$ python3 -q
>>> import numpy as np
>>> np.set_printoptions(precision=2, suppress=True, linewidth=120, legacy="1.25")
>>> rd = lambda a: np.round(a, 2) + 0
>>> W0 = np.array([[-0.3, -1.3, 1.3, 1.9, 1.2, 0.2, 0.5, 0.3],
...     [0.5, -1.2, -0.4, -0.2, 1.3, -0.6, -0.6, 1.1],
...     [0.3, 0.5, 1.7, 0.0, 0.2, 0.0, 1.0, 1.9],
...     [-1.1, 0.2, 0.1, -0.9, 1.0, -1.0, -0.6, -0.3],
...     [-0.3, 0.5, 1.5, -1.2, -0.4, 0.6, 1.2, -0.8],
...     [0.3, 1.5, 0.2, 1.6, -0.4, -0.1, -0.9, -1.4],
...     [1.8, -0.3, 1.1, -1.7, -0.7, 2.5, -1.7, 0.0],
...     [0.0, -0.1, -0.3, -1.2, 1.5, 2.3, 1.5, 1.8]])
>>> rng = np.random.default_rng(0)
>>> W0[0] = W0[3] + 0.1 * rng.normal(size=8)
>>> print(rd(W0))
[[-1.09  0.19  0.16 -0.89  0.95 -0.96 -0.47 -0.21]
 [ 0.5  -1.2  -0.4  -0.2   1.3  -0.6  -0.6   1.1 ]
 [ 0.3   0.5   1.7   0.    0.2   0.    1.    1.9 ]
 [-1.1   0.2   0.1  -0.9   1.   -1.   -0.6  -0.3 ]
 [-0.3   0.5   1.5  -1.2  -0.4   0.6   1.2  -0.8 ]
 [ 0.3   1.5   0.2   1.6  -0.4  -0.1  -0.9  -1.4 ]
 [ 1.8  -0.3   1.1  -1.7  -0.7   2.5  -1.7   0.  ]
 [ 0.   -0.1  -0.3  -1.2   1.5   2.3   1.5   1.8 ]]
>>> A = np.loadtxt("run3.csv", delimiter=",")
>>> print(rd(A))
[[ 1.    0.    0.    0.    0.    0.    0.    0.  ]
 [ 0.    1.    0.    0.    0.    0.    0.    0.  ]
 [ 0.    0.    0.31  0.   -0.95  0.    0.    0.  ]
 [ 0.    0.    0.    1.    0.    0.    0.    0.  ]
 [ 0.    0.    0.95  0.    0.31  0.    0.    0.  ]
 [ 0.    0.    0.    0.    0.    1.    0.    0.  ]
 [ 0.    0.    0.    0.    0.    0.    1.    0.  ]
 [ 0.    0.    0.    0.    0.    0.    0.    1.  ]]
>>> # 7 groups of indices that never mix
>>> q, vecs = np.linalg.qr(A[:, :2])[0], np.linalg.qr(A[:, 2:])[0]
>>> s = np.linalg.svd(q.T @ vecs, compute_uv=False)
>>> print(rd(np.linalg.norm(q @ q.T - vecs @ vecs.T, 2)))
1.0
>>> print(np.degrees(np.arccos(s.clip(0, 1))))
[90. 90.]
>>> t3 = np.stack([A, -3 * A, A[::-1]])
>>> print(np.linalg.matrix_rank(t3))
[8 8 8]
>>> print(rd(np.linalg.det(t3)))
[   1. 6561.    1.]
>>> print(rd(np.linalg.norm(t3, axis=(1, 2))))
[2.83 8.49 2.83]
>>> print((t3 @ A.T).shape)
(3, 8, 8)
>>> print(np.einsum("bij,cij->bc", t3, t3))
[[  8. -24.   0.]
 [-24.  72.   0.]
 [  0.   0.   8.]]
>>> K = np.load("mat.npy")
>>> print(K)
[[ 109  -16   86  -10  -23  -50   -5   47   10   15]
 [ -16  179  -21   47   11    2  -18  -13  -48   -4]
 [  86  -21  197  -57  -32 -104   -6  -17   41   98]
 [ -10   47  -57  122  -16    6  -26   12  -10  -10]
 [ -23   11  -32  -16   89    2   54  -41  -15  -27]
 [ -50    2 -104    6    2  144  -18    2  -27  -98]
 [  -5  -18   -6  -26   54  -18  144  -43  -15  -35]
 [  47  -13  -17   12  -41    2  -43  155  -22  -21]
 [  10  -48   41  -10  -15  -27  -15  -22  120   16]
 [  15   -4   98  -10  -27  -98  -35  -21   16  215]]
>>> Lm = np.linalg.cholesky(K)
>>> print(np.linalg.eigvalsh(K).min() > 0)
True
>>> print(rd(Lm @ Lm.T))
[[ 109.  -16.   86.  -10.  -23.  -50.   -5.   47.   10.   15.]
 [ -16.  179.  -21.   47.   11.    2.  -18.  -13.  -48.   -4.]
 [  86.  -21.  197.  -57.  -32. -104.   -6.  -17.   41.   98.]
 [ -10.   47.  -57.  122.  -16.    6.  -26.   12.  -10.  -10.]
 [ -23.   11.  -32.  -16.   89.    2.   54.  -41.  -15.  -27.]
 [ -50.    2. -104.    6.    2.  144.  -18.    2.  -27.  -98.]
 [  -5.  -18.   -6.  -26.   54.  -18.  144.  -43.  -15.  -35.]
 [  47.  -13.  -17.   12.  -41.    2.  -43.  155.  -22.  -21.]
 [  10.  -48.   41.  -10.  -15.  -27.  -15.  -22.  120.   16.]
 [  15.   -4.   98.  -10.  -27.  -98.  -35.  -21.   16.  215.]]
>>> M = np.loadtxt("m.csv", delimiter=",")
>>> print(M)
[[ 47.  -6.  12.  15.   0.   7. -20.  -6. -38.  12.]
 [ -6.  79.  -8.  16.  17.   4.   5.  12.  18.  28.]
 [ 12.  -8.  48.  11. -23.  10.   1.  -4.   3. -11.]
 [ 15.  16.  11.  33.   7.   3.  -4. -22.  10.   9.]
 [  0.  17. -23.   7.  48. -11.  18. -20.   1.  24.]
 [  7.   4.  10.   3. -11.  33.  -4.   7.  -6.   6.]
 [-20.   5.   1.  -4.  18.  -4.  50.   5.  10.  11.]
 [ -6.  12.  -4. -22. -20.   7.   5.  62.  -7.  -3.]
 [-38.  18.   3.  10.   1.  -6.  10.  -7.  78. -11.]
 [ 12.  28. -11.   9.  24.   6.  11.  -3. -11.  58.]]
>>> # symmetric, so the eigenvalues are real
>>> Lm = np.linalg.cholesky(M)
>>> print(np.linalg.eigvalsh(M).min() > 0)
True
